% ipython --no-banner

In [1]: import numpy as np

In [2]: np.set_printoptions(suppress=True, linewidth=200)

In [3]: mat = np.load("layer9.npy")

In [4]: mat
Out[4]: 
array([[0, 1, 1, 0],
       [1, 0, 0, 0],
       [1, 0, 0, 1],
       [0, 0, 1, 0]])

In [5]: gram = mat.T @ mat

In [6]: (mat @ mat.T).shape
Out[6]: (4, 4)

In [7]: np.round(np.linalg.eigvalsh(gram)[::-1], 2)
Out[7]: array([2.62, 2.62, 0.38, 0.38])

In [8]: X = np.loadtxt("w.csv", delimiter=",")

In [9]: X
Out[9]: 
array([[0., 0., 7., 7.],
       [0., 5., 1., 1.],
       [0., 0., 7., 7.],
       [0., 5., 1., 1.],
       [0., 0., 5., 5.],
       [0., 0., 5., 5.],
       [0., 0., 7., 7.],
       [0., 5., 1., 1.],
       [0., 2., 3., 3.],
       [0., 0., 5., 5.],
       [0., 2., 3., 3.],
       [0., 8., 0., 0.],
       [0., 2., 3., 3.],
       [0., 8., 0., 0.],
       [0., 8., 0., 0.],
       [0., 0., 7., 7.],
       [0., 5., 1., 1.],
       [0., 2., 3., 3.],
       [0., 8., 0., 0.],
       [0., 8., 0., 0.],
       [0., 0., 5., 5.],
       [0., 0., 5., 5.],
       [0., 0., 7., 7.]])

In [10]: rank = np.linalg.matrix_rank(X)

In [11]: rank
Out[11]: np.int64(2)

In [12]: null = np.linalg.svd(X)[2][rank:].T

In [13]: [int(np.linalg.matrix_rank(X[:i])) for i in range(1, len(X) + 1)]
Out[13]: [1, 2, 2, 2, 2, 2, 2, 2, 2, 2, 2, 2, 2, 2, 2, 2, 2, 2, 2, 2, 2, 2, 2]

In [14]: [int(np.linalg.matrix_rank(np.delete(X, i, axis=0))) for i in range(23)]
Out[14]: [2, 2, 2, 2, 2, 2, 2, 2, 2, 2, 2, 2, 2, 2, 2, 2, 2, 2, 2, 2, 2, 2, 2]

In [15]: null.shape
Out[15]: (4, 2)
